In [1]: import numpy as np

In [2]: np.set_printoptions(suppress=True, linewidth=160)

In [3]: A = np.loadtxt("w.csv", delimiter=",")

In [4]: print(A)
[[-25.286 -20.448 -13.344]
 [-24.987 -20.068 -15.167]
 [-24.78  -20.27  -13.674]
 [-23.943 -18.635 -13.839]
 [-25.485 -17.157 -16.947]
 [-24.562 -20.942 -16.821]
 [-26.116 -20.273 -15.861]
 [-25.185 -20.294 -13.921]
 [-23.56  -17.289 -15.19 ]
 [-24.481 -20.843 -16.126]
 [-26.413 -20.385 -15.257]
 [-24.924 -20.495 -15.565]
 [-25.48  -21.047 -15.341]
 [-25.443 -20.959 -16.945]
 [-24.295 -20.971 -14.421]
 [-24.061 -20.632 -15.949]]

In [5]: C2 = A.T @ A

In [6]: print(round(np.trace(C2), 3), round((A ** 2).sum(), 3))
20163.312 20163.312

In [7]: print((A @ A.T).shape)
(16, 16)

In [8]: print(np.round(np.linalg.eigvalsh(C2)[::-1], 3))
[20130.422    21.991    10.899]

In [9]: print(np.round(np.diag(C2), 3))
[9959.155 6451.404 3752.753]

In [10]: print(np.linalg.matrix_rank(C2))
3

In [11]: print(C2.round(3))
[[9959.155 8001.42  6096.171]
 [8001.42  6451.404 4897.647]
 [6096.171 4897.647 3752.753]]

In [12]: C2 = np.cov(A, rowvar=False)

In [13]: print(C2.shape)
(3, 3)

In [14]: print(np.round(A.std(axis=0), 3))
[0.752 1.2   1.132]

In [15]: print(np.argwhere(np.triu(np.abs(np.corrcoef(A.T)) > 0.8, 1)))
[]

In [16]: print(np.round(np.median(A, axis=0), 3))
[-24.956 -20.416 -15.299]

In [17]: print(np.round(np.polyfit(A[:, 1], A[:, 2], 1), 3))
[ -0.023 -15.731]

In [18]: print(np.round(np.corrcoef(A.T), 3))
[[ 1.     0.259  0.164]
 [ 0.259  1.    -0.024]
 [ 0.164 -0.024  1.   ]]

In [19]: rng = np.random.default_rng(673)

In [20]: other = A + rng.integers(-2, 3, (16, 1)) @ rng.integers(-2, 3, (1, 3))

In [21]: print(other.round(3))
[[-29.286 -24.448  -9.344]
 [-28.987 -24.068 -11.167]
 [-24.78  -20.27  -13.674]
 [-25.943 -20.635 -11.839]
 [-29.485 -21.157 -12.947]
 [-26.562 -22.942 -14.821]
 [-26.116 -20.273 -15.861]
 [-21.185 -16.294 -17.921]
 [-21.56  -15.289 -17.19 ]
 [-22.481 -18.843 -18.126]
 [-26.413 -20.385 -15.257]
 [-20.924 -16.495 -19.565]
 [-21.48  -17.047 -19.341]
 [-25.443 -20.959 -16.945]
 [-22.295 -18.971 -16.421]
 [-20.061 -16.632 -19.949]]

In [22]: print(np.round(other - A, 3))
[[-4. -4.  4.]
 [-4. -4.  4.]
 [ 0.  0.  0.]
 [-2. -2.  2.]
 [-4. -4.  4.]
 [-2. -2.  2.]
 [ 0.  0.  0.]
 [ 4.  4. -4.]
 [ 2.  2. -2.]
 [ 2.  2. -2.]
 [ 0.  0.  0.]
 [ 4.  4. -4.]
 [ 4.  4. -4.]
 [ 0.  0.  0.]
 [ 2.  2. -2.]
 [ 4.  4. -4.]]

In [23]: print(np.linalg.matrix_rank(other - A, tol=1e-8))
1

In [24]: print(np.round(np.abs(other - A).sum(axis=1), 3))
[12. 12.  0.  6. 12.  6.  0. 12.  6.  6.  0. 12. 12.  0.  6. 12.]

In [25]: F = np.load("test17.npy")

In [26]: print(F)
[[ 1.  3.  0. -1.]
 [-1.  3. -2.  1.]
 [-2.  2. -2.  2.]
 [-3.  5. -4.  3.]]

In [27]: # rank 3

In [28]: r = np.linalg.matrix_rank(F)

In [29]: print(r)
3

In [30]: N = np.linalg.svd(F)[2][r:].T

In [31]: print([int(np.linalg.matrix_rank(np.delete(F, i, axis=0))) for i in range(4)])
[2, 3, 3, 3]

In [32]: print(np.round(N[:, 0] / N[np.abs(N[:, 0]).round(6).argmax(), 0], 3) + 0)
[1. 0. 0. 1.]

In [33]: print(np.round(N @ N.T, 3) + 0)
[[0.5 0.  0.  0.5]
 [0.  0.  0.  0. ]
 [0.  0.  0.  0. ]
 [0.5 0.  0.  0.5]]

In [34]: print(np.round(F @ N, 3) + 0)
[[0.]
 [0.]
 [0.]
 [0.]]

In [35]: print([int(np.linalg.matrix_rank(F[:i])) for i in range(1, len(F) + 1)])
[1, 2, 3, 3]
